$ python -q
>>> import numpy as np
>>> import numpy.linalg as la
>>> np.set_printoptions(precision=2, suppress=True, linewidth=200)
>>> mat = np.loadtxt("test3.csv", delimiter=",")
>>> mat
array([[ -1.56,  23.44,  17.58,  15.1 ,  11.1 ,  27.52,  16.56,  -9.04],
       [  9.66, -18.88,  -4.54,  12.21, -15.51, -24.09, -16.14,  -2.3 ],
       [ 10.71,  -8.26,   5.28,  25.74, -11.47, -10.13, -10.37,  -7.04],
       [ -4.6 ,  13.2 ,   5.86,  -4.71,   8.61,  13.52,  12.29,  -2.86],
       [ -6.34,  -6.44, -12.08, -29.07,   1.01, -12.26,   1.5 ,   5.75],
       [-10.1 ,   1.92,  -9.42, -33.63,   7.32,  -2.48,   8.93,   5.64],
       [  6.68,  10.54,  16.16,  30.18,  -0.3 ,  13.06,   3.56, -10.79],
       [ -1.77,   5.16,   2.44,  -2.93,   3.08,   3.9 ,   5.64,  -2.14],
       [ -3.19,   2.38,  -1.4 , -10.26,   2.8 ,  -0.05,   4.85,   0.01],
       [  0.29,  -3.9 ,  -2.68,  -4.7 ,  -2.39,  -7.24,  -1.15,  -0.42],
       [ -0.88,   9.78,   7.18,   4.39,   4.53,  10.08,   7.87,  -4.54],
       [ -1.54,  -7.97,  -8.02, -14.62,  -2.96, -12.97,  -2.46,   2.52],
       [ -2.73,  -3.61,  -5.78, -14.42,  -0.19,  -7.66,   0.93,   1.85],
       [ -6.38,  -3.82,  -9.98, -26.71,   2.21,  -8.9 ,   3.11,   4.81],
       [  2.14,   7.02,   8.27,  11.79,   1.23,   7.33,   4.3 ,  -5.91],
       [ -0.59, -11.98, -10.24, -15.24,  -5.4 , -17.89,  -5.48,   3.25],
       [ -4.38,   4.37,  -1.09, -12.32,   4.5 ,   2.2 ,   6.81,   0.21],
       [ -3.17,  11.2 ,   5.82,  -1.84,   6.73,  11.32,  10.17,  -3.26],
       [ -3.21,  -3.44,  -6.17, -15.85,   0.21,  -7.57,   1.34,   2.17],
       [  0.22,   3.94,   3.63,   2.5 ,   1.17,   2.84,   3.64,  -3.25],
       [  6.6 , -17.6 ,  -6.88,   3.26, -12.83, -23.24, -13.42,  -0.36],
       [ -2.57,   0.99,  -1.85,  -9.54,   1.75,  -1.69,   3.62,   0.03],
       [ -4.01,  10.35,   4.2 ,  -5.43,   6.93,  10.01,  10.19,  -2.28],
       [  1.66,  -6.8 ,  -3.52,  -2.88,  -4.62, -10.62,  -3.77,  -0.44],
       [  0.52,  -6.49,  -4.53,  -6.36,  -3.71, -10.51,  -2.86,   0.34],
       [  1.39,  11.76,  11.32,  13.81,   3.86,  13.25,   7.64,  -7.07],
       [ -0.58,  -1.93,  -2.03,  -5.69,  -0.91,  -4.93,   0.59,  -0.46],
       [ -0.07,  -8.79,  -7.07, -10.52,  -4.33, -13.64,  -3.88,   1.67],
       [  4.44,  -3.05,   2.61,   9.89,  -4.85,  -5.05,  -3.25,  -4.02]])
>>> # looks like rank 3
>>> rk = la.matrix_rank(mat)
>>> rk
np.int64(3)
>>> ns = la.svd(mat)[2][rk:].T
>>> print([int(la.matrix_rank(np.delete(mat, i, axis=0))) for i in range(29)])
[3, 3, 3, 3, 3, 3, 3, 3, 3, 3, 3, 3, 3, 3, 3, 3, 3, 3, 3, 3, 3, 3, 3, 3, 3, 3, 3, 3, 3]
>>> ns.shape
(8, 5)
>>> [int(la.matrix_rank(mat[:, :j + 1])) for j in range(8)]
[1, 2, 3, 3, 3, 3, 3, 3]
>>> np.allclose(mat @ ns, 0)
True
